$ ipython --no-banner

In [1]: import numpy as np

In [2]: from numpy import linalg as LA

In [3]: np.set_printoptions(precision=4, suppress=True, linewidth=100)

In [4]: def rd(a):
   ...:     return np.round(a, 4) + 0
   ...: 

In [5]: arr = np.load("test6.npy")

In [6]: arr
Out[6]: 
array([[3, 3, 1, 3, 3, 1, 1, 5],
       [3, 3, 3, 1, 3, 3, 1, 1],
       [1, 3, 3, 3, 1, 3, 3, 1],
       [3, 1, 3, 3, 3, 1, 3, 3],
       [3, 3, 1, 3, 3, 3, 1, 3],
       [1, 3, 3, 1, 3, 3, 3, 1],
       [1, 1, 3, 3, 1, 3, 3, 3],
       [5, 1, 1, 3, 3, 1, 3, 3]])

In [7]: rng = np.random.default_rng(55132)

In [8]: B = arr + rng.integers(-2, 3, (8, 1)) @ rng.integers(-2, 3, (1, 8))

In [9]: B
Out[9]: 
array([[ 2,  5,  0,  2,  3,  1, -1,  3],
       [ 4,  1,  4,  2,  3,  3,  3,  3],
       [ 0,  5,  2,  2,  1,  3,  1, -1],
       [ 2,  3,  2,  2,  3,  1,  1,  1],
       [ 2,  5,  0,  2,  3,  3, -1,  1],
       [ 0,  5,  2,  0,  3,  3,  1, -1],
       [ 0,  3,  2,  2,  1,  3,  1,  1],
       [ 6, -1,  2,  4,  3,  1,  5,  5]])

In [10]: B - arr
Out[10]: 
array([[-1,  2, -1, -1,  0,  0, -2, -2],
       [ 1, -2,  1,  1,  0,  0,  2,  2],
       [-1,  2, -1, -1,  0,  0, -2, -2],
       [-1,  2, -1, -1,  0,  0, -2, -2],
       [-1,  2, -1, -1,  0,  0, -2, -2],
       [-1,  2, -1, -1,  0,  0, -2, -2],
       [-1,  2, -1, -1,  0,  0, -2, -2],
       [ 1, -2,  1,  1,  0,  0,  2,  2]])

In [11]: lab = rng.permutation(8)

In [12]: lab
Out[12]: array([1, 2, 0, 5, 4, 3, 6, 7])

In [13]: B = arr[lab][:, lab]

In [14]: np.allclose(B, arr)
Out[14]: False

In [15]: np.trace(B)
Out[15]: np.int64(24)

In [16]: U, sigma, Vh = LA.svd(arr, full_matrices=False)

In [17]: np.allclose(U * sigma @ Vh, arr)
Out[17]: True

In [18]: U.shape, sigma.shape, Vh.shape
Out[18]: ((8, 8), (8,), (8, 8))

In [19]: rd(np.abs(Vh[0]))
Out[19]: array([0.3811, 0.3298, 0.3245, 0.3751, 0.3751, 0.3245, 0.3298, 0.3811])

In [20]: rd(sigma / sigma[0])
Out[20]: array([1.    , 0.3034, 0.2097, 0.1697, 0.1049, 0.0799, 0.0648, 0.0349])

In [21]: (sigma > 1e-8).sum()
Out[21]: np.int64(8)

In [22]: rd(np.sqrt((sigma ** 2).sum())), rd(LA.norm(arr))
Out[22]: (np.float64(20.7846), np.float64(20.7846))

In [23]: rd(np.cumsum(sigma ** 2) / np.sum(sigma ** 2))
Out[23]: array([0.842 , 0.9195, 0.9566, 0.9808, 0.9901, 0.9954, 0.999 , 1.    ])

In [24]: data = np.load("block5.npy")

In [25]: data
Out[25]: 
array([[-1.4643,  1.3949,  4.5727],
       [ 4.7408,  1.588 , -0.0561],
       [ 0.7762, -4.4974,  2.0422],
       [ 1.3228,  4.358 ,  2.0636],
       [ 3.492 ,  1.4798,  3.2583],
       [ 4.2458, -1.9129, -1.8204],
       [-1.3815,  4.7962,  0.297 ],
       [-2.6599,  2.6222, -3.3241],
       [ 4.2547,  0.8464,  2.4863],
       [-1.9977,  3.2965, -3.1847],
       [ 0.4742,  2.2814,  4.4238],
       [ 4.5512, -0.9036, -1.8629],
       [ 1.9846, -3.3586, -3.1275],
       [ 1.5455, -4.7262, -0.5234],
       [ 1.3725,  2.9179,  3.8212],
       [ 1.5577,  4.7366,  0.3712],
       [ 0.4229,  2.8474, -4.0882],
       [ 0.217 , -3.8557, -3.176 ],
       [-0.6909, -1.9483,  4.5527],
       [-0.9563, -4.6048,  1.6974],
       [-2.0656,  4.3516, -1.3406],
       [-3.0324, -0.2976, -3.9643],
       [ 4.891 ,  0.0057,  1.0383],
       [ 4.3113,  0.1546,  2.5276],
       [-4.2141, -2.6611,  0.3999],
       [-3.0526, -1.5166, -3.658 ],
       [-2.2618,  3.5594,  2.686 ],
       [-0.0815,  4.3522,  2.46  ],
       [-3.6299, -0.4639, -3.4072],
       [-1.1209,  4.777 ,  0.9611],
       [ 2.861 , -4.0952, -0.2099],
       [ 1.662 ,  0.395 ,  4.6991],
       [-1.7749,  4.6736, -0.0853],
       [ 2.1657,  4.1172, -1.8325],
       [ 4.6379, -0.9075,  1.633 ],
       [-4.8126,  0.3812,  1.3013],
       [-0.9201, -1.7341, -4.5985]])

In [26]: f = np.array([0, 0])

In [27]: rd(np.cross(data[15, :3], data[19, :3]))
Out[27]: array([ 9.7492, -2.999 , -2.6433])

In [28]: np.convolve(data[15], f)
Out[28]: array([0., 0., 0., 0.])

In [29]: Xs = data - data.mean(axis=0)

In [30]: U, sigma, Vh = LA.svd(Xs, full_matrices=False)

In [31]: rd(Vh[0] * np.sign(Vh[0, np.abs(Vh[0]).argmax()]))
Out[31]: array([-0.125 ,  0.9072,  0.4017])

In [32]: (np.sign(U[:, 0]) == np.sign(U[0, 0])).astype(int)
Out[32]: 
array([1, 1, 0, 1, 1, 0, 1, 1, 1, 1, 1, 0, 0, 0, 1, 1, 1, 0, 0, 0, 1, 0, 0, 1, 0, 0, 1, 1, 0, 1, 0,
       1, 1, 1, 0, 1, 0])

In [33]: np.abs(U[:, 0]).argmax()
Out[33]: np.int64(17)

In [34]: np.searchsorted(np.cumsum(sigma ** 2) / (sigma ** 2).sum(), 0.9) + 1
Out[34]: np.int64(3)

In [35]: LA.matrix_rank(Xs)
Out[35]: np.int64(3)

In [36]: rd(np.abs(Vh[-1]))
Out[36]: array([0.6491, 0.381 , 0.6584])

In [37]: C2 = np.cov(data, rowvar=False)

In [38]: np.argsort(-data.std(axis=0).round(6), kind="stable")
Out[38]: array([1, 2, 0])

In [39]: rd(np.polyfit(data[:, 0], data[:, 2], 1))
Out[39]: array([0.223 , 0.0974])

In [40]: rd(np.corrcoef(data.T))
Out[40]: 
array([[ 1.    , -0.1266,  0.2226],
       [-0.1266,  1.    ,  0.1436],
       [ 0.2226,  0.1436,  1.    ]])

In [41]: C2.shape
Out[41]: (3, 3)

In [42]: np.median(data, axis=0)
Out[42]: array([0.4229, 0.395 , 0.3712])

In [43]: rd(C2)
Out[43]: 
array([[ 7.833 , -1.0865,  1.7469],
       [-1.0865,  9.4087,  1.2349],
       [ 1.7469,  1.2349,  7.8599]])

In [44]: rd(np.corrcoef(data[:, 0], data[:, 2])[0, 1])
Out[44]: np.float64(0.2226)

In [45]: np.argwhere(np.triu(np.abs(np.corrcoef(data.T)) > 0.8, 1))
Out[45]: array([], shape=(0, 2), dtype=int64)

In [46]: vec = np.array([0, -1, -2])

In [47]: target = data @ vec

In [48]: c, lr = np.zeros(3), 1 / LA.norm(data, 2) ** 2

In [49]: for i in range(25):
    ...:     c -= lr * data.T @ (data @ c - target)
    ...:     if i % 5 == 0: print(i, round(LA.norm(data @ c - target), 4))
    ...: 
0 7.0062
5 0.1609
10 0.0037
15 0.0001
20 0.0

In [50]: rd(LA.cond(data))
Out[50]: np.float64(1.375)

In [51]: proj = data @ LA.solve(data.T @ data, data.T)

In [52]: np.trace(proj)
Out[52]: np.float64(3.0)

In [53]: np.allclose(proj @ proj, proj)
Out[53]: True

In [54]: C = np.array([[6, 7, 0, 0, 3, 3], [3, 9, 5, 1, 6, 8]])

In [55]: X = np.repeat(C, 38 // 2, axis=0)

In [56]: X = X + 0.1 * rng.normal(size=X.shape)

In [57]: rd(X)
Out[57]: 
array([[ 6.0549,  7.0804,  0.0109, -0.0327,  2.9874,  2.8648],
       [ 5.9653,  6.9957,  0.0037,  0.1821,  2.9582,  2.92  ],
       [ 5.8632,  7.0497,  0.1378,  0.0308,  2.9736,  2.9236],
       [ 6.0764,  7.1145, -0.096 ,  0.0346,  3.0067,  3.1009],
       [ 5.9667,  6.7824,  0.1012,  0.0974,  2.9472,  2.8106],
       [ 5.8774,  7.1884,  0.2882,  0.0335,  2.8649,  2.9691],
       [ 5.9573,  7.0756, -0.0123, -0.0636,  2.9951,  2.9305],
       [ 6.001 ,  6.7873,  0.1238,  0.1867,  3.1031,  3.0207],
       [ 6.0627,  7.0382,  0.0842, -0.1095,  2.8565,  3.1297],
       [ 5.9468,  6.9414, -0.0858, -0.0142,  2.9837,  2.9678],
       [ 5.9459,  6.909 , -0.0505,  0.0544,  3.0903,  3.0449],
       [ 6.0533,  6.9425, -0.0026,  0.032 ,  3.0254,  3.0543],
       [ 5.8534,  7.0342,  0.0096,  0.0941,  2.7464,  2.9811],
       [ 5.9717,  7.0867,  0.0369,  0.0434,  2.8909,  3.0123],
       [ 5.7435,  7.1203,  0.0585,  0.008 ,  2.9801,  3.1326],
       [ 6.0143,  7.0961,  0.0137,  0.1877,  2.9459,  3.0756],
       [ 6.0922,  6.9804, -0.032 , -0.0445,  2.8428,  3.0901],
       [ 5.9153,  6.9885,  0.2546,  0.0114,  2.9262,  2.9249],
       [ 5.9403,  7.0382,  0.0564,  0.0353,  2.9412,  2.8727],
       [ 2.9404,  9.1195,  5.1029,  1.1378,  5.8305,  7.9202],
       [ 3.0588,  8.98  ,  5.0419,  0.9186,  6.0272,  8.0818],
       [ 3.0413,  8.9195,  5.021 ,  0.9205,  6.0028,  7.966 ],
       [ 2.9556,  8.79  ,  5.049 ,  1.0564,  6.0022,  8.1184],
       [ 3.0572,  9.1071,  5.0172,  1.0557,  5.9107,  8.1347],
       [ 2.9946,  9.1413,  5.0699,  0.9513,  6.0567,  8.0189],
       [ 3.1102,  8.9698,  5.0453,  1.0748,  5.8804,  7.901 ],
       [ 3.0904,  8.9725,  5.1011,  1.0511,  5.983 ,  8.0459],
       [ 3.2371,  9.1234,  4.9283,  1.0239,  6.0757,  7.9278],
       [ 2.8997,  8.9678,  5.1431,  1.0887,  5.9526,  8.0729],
       [ 3.206 ,  9.0021,  5.0132,  0.8537,  6.1009,  7.984 ],
       [ 3.0234,  8.9673,  4.9025,  0.7349,  6.0359,  8.0616],
       [ 2.8914,  8.9463,  4.8009,  1.0442,  5.9614,  7.961 ],
       [ 2.9968,  9.0182,  4.9412,  0.7789,  5.8527,  7.9982],
       [ 3.0794,  8.945 ,  4.8415,  0.8805,  5.8783,  7.9002],
       [ 3.0124,  9.1074,  5.007 ,  0.9982,  6.1042,  8.1081],
       [ 2.9945,  8.9716,  5.1405,  1.0281,  5.8912,  8.1365],
       [ 2.9806,  8.9054,  5.054 ,  1.1148,  5.9402,  7.9872],
       [ 3.1416,  8.9376,  4.9223,  1.1076,  5.8942,  8.0502]])

In [58]: B = np.c_[X[:, :2] @ np.array([[8, 7], [7, 0]]), np.array([1, 3, 1, 3, 2, 3, 0, 2, 0, 0, 2, 3, 0, 3, 0, 3, 0, 2, 0, 1, 1, 2, 1, 2, 2, 0, 2, 1, 0, 3, 1, 0, 3, 3, 0, 2, 2, 3])]

In [59]: rd(B)
Out[59]: 
array([[98.0019, 42.3844,  1.    ],
       [96.6921, 41.7571,  3.    ],
       [96.2529, 41.0421,  1.    ],
       [98.4124, 42.5345,  3.    ],
       [95.2107, 41.7669,  2.    ],
       [97.3378, 41.1417,  3.    ],
       [97.1882, 41.7014,  0.    ],
       [95.5189, 42.0071,  2.    ],
       [97.7695, 42.439 ,  0.    ],
       [96.1636, 41.6274,  0.    ],
       [95.9302, 41.6212,  2.    ],
       [97.0239, 42.3731,  3.    ],
       [96.0661, 40.9735,  0.    ],
       [97.3804, 41.8017,  3.    ],
       [95.7904, 40.2047,  0.    ],
       [97.7871, 42.0998,  3.    ],
       [97.6002, 42.6453,  0.    ],
       [96.2422, 41.4074,  2.    ],
       [96.7904, 41.5824,  0.    ],
       [87.3599, 20.5829,  1.    ],
       [87.3309, 21.4119,  1.    ],
       [86.7671, 21.2892,  2.    ],
       [85.175 , 20.6891,  1.    ],
       [88.2073, 21.4003,  2.    ],
       [87.9458, 20.9622,  2.    ],
       [87.6697, 21.7711,  0.    ],
       [87.5306, 21.6329,  2.    ],
       [89.7609, 22.6599,  1.    ],
       [85.972 , 20.2977,  0.    ],
       [88.6626, 22.4422,  3.    ],
       [86.9582, 21.1635,  1.    ],
       [85.7556, 20.2399,  0.    ],
       [87.1013, 20.9773,  3.    ],
       [87.2496, 21.5556,  3.    ],
       [87.8513, 21.0871,  0.    ],
       [86.7571, 20.9616,  2.    ],
       [86.1826, 20.864 ,  2.    ],
       [87.6957, 21.991 ,  3.    ]])

In [60]: LA.matrix_rank(np.c_[X, B])
Out[60]: np.int64(7)

In [61]: rd(LA.norm(LA.qr(X)[0].T @ B, axis=0) ** 2 / ((B ** 2).sum(axis=0) + 1e-12))
Out[61]: array([1.    , 1.    , 0.6524])

In [62]: rd(LA.norm(B - X @ LA.lstsq(X, B)[0], axis=0))
Out[62]: array([0.    , 0.    , 6.9009])

In [63]: U, sigma, Vh = LA.svd(X)

In [64]: rd(sigma)
Out[64]: array([74.845 , 21.2258,  0.6332,  0.6031,  0.4908,  0.4352])

In [65]: np.argmax(sigma[:-1] / (sigma[1:] + 1e-6)) + 1
Out[65]: np.int64(2)

In [66]: B = U[:, :2] @ np.diag(sigma[:2]) @ Vh[:2]

In [67]: rd(np.abs(X - B).max())
Out[67]: np.float64(0.251)

In [68]: rd(LA.norm(X - B, 2)), rd(sigma[2])
Out[68]: (np.float64(0.6332), np.float64(0.6332))

In [69]: LA.matrix_rank(X, rtol=0.05)
Out[69]: np.int64(2)

In [70]: LA.matrix_rank(B)
Out[70]: np.int64(2)

In [71]: rd(LA.norm(X - B) / LA.norm(X))
Out[71]: np.float64(0.014)

In [72]: C = X[[36, 24]].astype(float)

In [73]: for _ in range(7):
    ...:     lab = LA.norm(X[:, None] - C, axis=-1).argmin(axis=1)
    ...:     C = np.array([X[lab == j].mean(axis=0) for j in range(2)])
    ...: 

In [74]: lab
Out[74]: 
array([0, 0, 0, 0, 0, 0, 0, 0, 0, 0, 0, 0, 0, 0, 0, 0, 0, 0, 0, 1, 1, 1, 1, 1, 1, 1, 1, 1, 1, 1, 1,
       1, 1, 1, 1, 1, 1, 1])

In [75]: rd(C)
Out[75]: 
array([[5.9632, 7.0131, 0.0474, 0.0404, 2.9508, 2.9909],
       [3.0374, 8.9943, 5.0075, 0.9905, 5.9674, 8.0197]])

In [76]: np.abs(C[1] - C[0]).argmax()
Out[76]: np.int64(5)

In [77]: rd(C[1] - C[0])
Out[77]: array([-2.9258,  1.9812,  4.9601,  0.9501,  3.0166,  5.0289])
